% ipython --no-banner

In [1]: import numpy as np

In [2]: np.set_printoptions(precision=2, suppress=True, linewidth=140, floatmode="fixed")

In [3]: def rnd(a):
   ...:     return np.round(a, 2) + 0
   ...: 

In [4]: m1 = np.loadtxt("layer18.csv", delimiter=",")

In [5]: print(m1)
[[27.00  5.00  0.00 10.00 10.00 15.00 25.00  5.00 15.00 20.00 10.00]
 [ 5.00  3.00  0.00  2.00  2.00  3.00  5.00  1.00  3.00  4.00  2.00]
 [ 0.00  0.00  2.00  0.00  0.00  0.00  0.00  0.00  0.00  0.00  0.00]
 [10.00  2.00  0.00  6.00  4.00  6.00 10.00  2.00  6.00  8.00  4.00]
 [10.00  2.00  0.00  4.00  6.00  6.00 10.00  2.00  6.00  8.00  4.00]
 [15.00  3.00  0.00  6.00  6.00 11.00 15.00  3.00  9.00 12.00  6.00]
 [25.00  5.00  0.00 10.00 10.00 15.00 27.00  5.00 15.00 20.00 10.00]
 [ 5.00  1.00  0.00  2.00  2.00  3.00  5.00  3.00  3.00  4.00  2.00]
 [15.00  3.00  0.00  6.00  6.00  9.00 15.00  3.00 11.00 12.00  6.00]
 [20.00  4.00  0.00  8.00  8.00 12.00 20.00  4.00 12.00 18.00  8.00]
 [10.00  2.00  0.00  4.00  4.00  6.00 10.00  2.00  6.00  8.00  6.00]]

In [6]: rng = np.random.default_rng(591)

In [7]: lab = rng.permutation(11)

In [8]: lab
Out[8]: array([ 0, 10,  6,  7,  3,  5,  2,  4,  8,  9,  1])

In [9]: Y = m1[lab][:, lab]

In [10]: print(np.allclose(Y, m1))
False

In [11]: rnd(np.linalg.det(Y)), rnd(np.linalg.det(m1[lab]))
Out[11]: (np.float64(102400.0), np.float64(102400.0))

In [12]: rnd(np.linalg.norm(m1) ** 2 / np.linalg.norm(m1, 2) ** 2)
Out[12]: np.float64(1.0)

In [13]: rnd(np.linalg.norm(m1, axis=0))
Out[13]: array([50.54, 10.30,  2.00, 20.30, 20.30, 30.36, 50.54, 10.30, 30.36, 40.45, 20.30])

In [14]: rnd(np.linalg.norm(m1, 2))
Out[14]: np.float64(100.0)

In [15]: rnd(np.linalg.norm(m1[8], 1)), rnd(np.linalg.norm(m1[8], np.inf))
Out[15]: (np.float64(86.0), np.float64(15.0))

In [16]: np.linalg.norm(m1, axis=1).argmax()
Out[16]: np.int64(0)

In [17]: print(rnd(np.linalg.norm(m1[8] - m1[2])))
30.43

In [18]: print(m1[8] @ m1[2])
0.0

In [19]: low = np.linalg.cholesky(m1)

In [20]: np.linalg.eigvalsh(m1).min() > 0
Out[20]: np.True_

In [21]: print(rnd(np.prod(np.diag(low)) ** 2), rnd(np.linalg.det(m1)))
102400.0 102400.0

In [22]: rnd(np.diag(low) ** 2)
Out[22]: array([27.00,  2.07,  2.00,  2.29,  2.25,  2.50,  3.11,  2.03,  2.25,  2.40,  2.08])

In [23]: m1 @ m1
Out[23]: 
array([[2554.00,  510.00,    0.00, 1020.00, 1020.00, 1530.00, 2550.00,  510.00, 1530.00, 2040.00, 1020.00],
       [ 510.00,  106.00,    0.00,  204.00,  204.00,  306.00,  510.00,  102.00,  306.00,  408.00,  204.00],
       [   0.00,    0.00,    4.00,    0.00,    0.00,    0.00,    0.00,    0.00,    0.00,    0.00,    0.00],
       [1020.00,  204.00,    0.00,  412.00,  408.00,  612.00, 1020.00,  204.00,  612.00,  816.00,  408.00],
       [1020.00,  204.00,    0.00,  408.00,  412.00,  612.00, 1020.00,  204.00,  612.00,  816.00,  408.00],
       [1530.00,  306.00,    0.00,  612.00,  612.00,  922.00, 1530.00,  306.00,  918.00, 1224.00,  612.00],
       [2550.00,  510.00,    0.00, 1020.00, 1020.00, 1530.00, 2554.00,  510.00, 1530.00, 2040.00, 1020.00],
       [ 510.00,  102.00,    0.00,  204.00,  204.00,  306.00,  510.00,  106.00,  306.00,  408.00,  204.00],
       [1530.00,  306.00,    0.00,  612.00,  612.00,  918.00, 1530.00,  306.00,  922.00, 1224.00,  612.00],
       [2040.00,  408.00,    0.00,  816.00,  816.00, 1224.00, 2040.00,  408.00, 1224.00, 1636.00,  816.00],
       [1020.00,  204.00,    0.00,  408.00,  408.00,  612.00, 1020.00,  204.00,  612.00,  816.00,  412.00]])

In [24]: J = np.loadtxt("arr.csv", delimiter=",")

In [25]: J
Out[25]: 
array([[-8.00,  0.00,  0.00,  0.00,  0.00],
       [ 2.00,  3.00,  0.00,  0.00,  0.00],
       [ 5.00, -6.00, -4.00,  0.00,  0.00],
       [-2.00,  7.00, -7.00,  0.00,  0.00],
       [ 3.00, -4.00, -5.00, -4.00,  5.00]])

In [26]: U, sv, VT = np.linalg.svd(J)

In [27]: vecs = VT[:(sv > 1e-8).sum()]

In [28]: x = J[0] + 2 * J[3] + rng.integers(2) * np.eye(5)[1]

In [29]: print(x)
[-12.00  14.00 -14.00   0.00   0.00]

In [30]: rnd(vecs.T @ vecs)
Out[30]: 
array([[ 1.00,  0.00,  0.00,  0.00,  0.00],
       [ 0.00,  1.00,  0.00,  0.00,  0.00],
       [ 0.00,  0.00,  1.00,  0.00,  0.00],
       [ 0.00,  0.00,  0.00,  0.39, -0.49],
       [ 0.00,  0.00,  0.00, -0.49,  0.61]])

In [31]: print(rnd(np.linalg.norm(x - vecs.T @ vecs @ x)))
0.0

In [32]: rnd(np.diag(vecs.T @ vecs))
Out[32]: array([1.00, 1.00, 1.00, 0.39, 0.61])

In [33]: (J - J.T) / 2
Out[33]: 
array([[ 0.00, -1.00, -2.50,  1.00, -1.50],
       [ 1.00,  0.00,  3.00, -3.50,  2.00],
       [ 2.50, -3.00,  0.00,  3.50,  2.50],
       [-1.00,  3.50, -3.50,  0.00,  2.00],
       [ 1.50, -2.00, -2.50, -2.00,  0.00]])

In [34]: (J + J.T) / 2
Out[34]: 
array([[-8.00,  1.00,  2.50, -1.00,  1.50],
       [ 1.00,  3.00, -3.00,  3.50, -2.00],
       [ 2.50, -3.00, -4.00, -3.50, -2.50],
       [-1.00,  3.50, -3.50,  0.00, -2.00],
       [ 1.50, -2.00, -2.50, -2.00,  5.00]])

In [35]: np.allclose(J @ J.T, J.T @ J)
Out[35]: False

In [36]: np.allclose(J, J.T)
Out[36]: False

In [37]: assert J == J.T
---------------------------------------------------------------------------
ValueError                                Traceback (most recent call last)
Cell In[37], line 1
----> 1 assert J == J.T

ValueError: The truth value of an array with more than one element is ambiguous. Use a.any() or a.all()

In [38]: rnd(np.abs(np.linalg.eigvals(J)).max())
Out[38]: np.float64(8.0)

In [39]: W0 = np.array([[5, 0, 1, 4],
    ...:     [4, -1, -3, -2],
    ...:     [-5, -1, -2, -2],
    ...:     [3, 5, -2, -1],
    ...:     [1, 2, 4, -2],
    ...:     [5, 0, 1, 4],
    ...:     [5, 0, -1, 0]])

In [40]: blk = np.stack([W0, 2 * W0, W0[::-1]])

In [41]: (blk @ W0.T).shape
Out[41]: (3, 7, 7)

In [42]: blk.sum(axis=0)
Out[42]: 
array([[ 20,   0,   2,  12],
       [ 17,  -3,  -8,  -2],
       [-14,  -1,  -2,  -8],
       [ 12,  20,  -8,  -4],
       [ -2,   5,  10,  -8],
       [ 19,  -1,   0,  10],
       [ 20,   0,  -2,   4]])

In [43]: U, sv, VT = np.linalg.svd(m1)

In [44]: rnd(sv)
Out[44]: array([100.00,   2.00,   2.00,   2.00,   2.00,   2.00,   2.00,   2.00,   2.00,   2.00,   2.00])

In [45]: Y = U[:, :1] @ np.diag(sv[:1]) @ VT[:1]

In [46]: np.linalg.matrix_rank(Y)
Out[46]: np.int64(1)

In [47]: rnd(np.linalg.norm(m1 - Y, 2)), rnd(sv[1])
Out[47]: (np.float64(2.0), np.float64(2.0))

In [48]: rnd(np.linalg.norm(m1 - Y) / np.linalg.norm(m1))
Out[48]: np.float64(0.06)

In [49]: np.linalg.matrix_rank(m1, rtol=0.05)
Out[49]: np.int64(1)

In [50]: np.abs(m1 - Y).max()
Out[50]: np.float64(2.0)

In [51]: K = np.loadtxt("x.csv", delimiter=",")

In [52]: K
Out[52]: 
array([[0.00, 1.00, 1.00, 1.00],
       [1.00, 0.00, 1.00, 1.00],
       [1.00, 1.00, 0.00, 1.00],
       [1.00, 1.00, 1.00, 0.00]])

In [53]: w, vecs = np.linalg.eigvalsh(m1)
---------------------------------------------------------------------------
ValueError                                Traceback (most recent call last)
Cell In[53], line 1
----> 1 w, vecs = np.linalg.eigvalsh(m1)

ValueError: too many values to unpack (expected 2)

In [54]: w, vecs = np.linalg.eigh(m1)

In [55]: rnd(w)
Out[55]: array([  2.00,   2.00,   2.00,   2.00,   2.00,   2.00,   2.00,   2.00,   2.00,   2.00, 100.00])

In [56]: rnd(np.abs(vecs[:, -1]))
Out[56]: array([0.51, 0.10, 0.00, 0.20, 0.20, 0.30, 0.51, 0.10, 0.30, 0.40, 0.20])

In [57]: (w > 1e-8).sum(), (w < -1e-8).sum()
Out[57]: (np.int64(11), np.int64(0))

In [58]: A = np.load("mat.npy")

In [59]: print(A)
[[2.00 1.00 0.00 0.00 0.00 0.00 0.00 0.00 0.00]
 [0.00 2.00 1.00 0.00 0.00 0.00 0.00 0.00 0.00]
 [0.00 0.00 2.00 1.00 0.00 0.00 0.00 0.00 0.00]
 [0.00 0.00 0.00 2.00 1.00 0.00 0.00 0.00 0.00]
 [0.00 0.00 0.00 0.00 2.00 1.00 0.00 0.00 0.00]
 [0.00 0.00 0.00 0.00 0.00 2.00 1.00 0.00 0.00]
 [0.00 0.00 0.00 0.00 0.00 0.00 2.00 1.00 0.00]
 [0.00 0.00 0.00 0.00 0.00 0.00 0.00 2.00 1.00]
 [0.00 0.00 0.00 0.00 0.00 0.00 0.00 0.00 2.00]]

In [60]: w1 = np.array([[1, 2, 2, 2, 1],
    ...:     [0, 0, 0, 1, 1],
    ...:     [2, 2, 1, 1, 1],
    ...:     [2, 1, 0, 2, 0],
    ...:     [0, 0, 2, 2, 2],
    ...:     [1, 0, 2, 1, 0],
    ...:     [2, 0, 1, 0, 1],
    ...:     [2, 0, 2, 1, 0],
    ...:     [2, 1, 0, 0, 1]])

In [61]: beta = np.array([-3, 1, 0, 0, 3])

In [62]: hid = np.maximum(A @ w1 + beta, 0)

In [63]: print((hid > 0).astype(int))
[[0 1 1 1 1]
 [0 1 1 1 1]
 [1 1 1 1 1]
 [1 1 1 1 1]
 [0 1 1 1 1]
 [1 1 1 1 1]
 [1 1 1 1 1]
 [1 1 1 1 1]
 [1 1 0 0 1]]

In [64]: np.linalg.matrix_rank(hid)
Out[64]: np.int64(5)

In [65]: rnd((hid > 0).mean(axis=0))
Out[65]: array([0.67, 1.00, 0.89, 0.89, 1.00])

In [66]: cent = np.array([[1, 2], [0, 1], [2, 1], [1, 2], [1, 0]])

In [67]: (hid @ cent).round(6).argmax(axis=1)
Out[67]: array([0, 0, 1, 1, 0, 0, 0, 0, 0])

In [68]: w1 @ cent
Out[68]: 
array([[ 8, 10],
       [ 2,  2],
       [ 6,  9],
       [ 4,  9],
       [ 8,  6],
       [ 6,  6],
       [ 5,  5],
       [ 7,  8],
       [ 3,  5]])
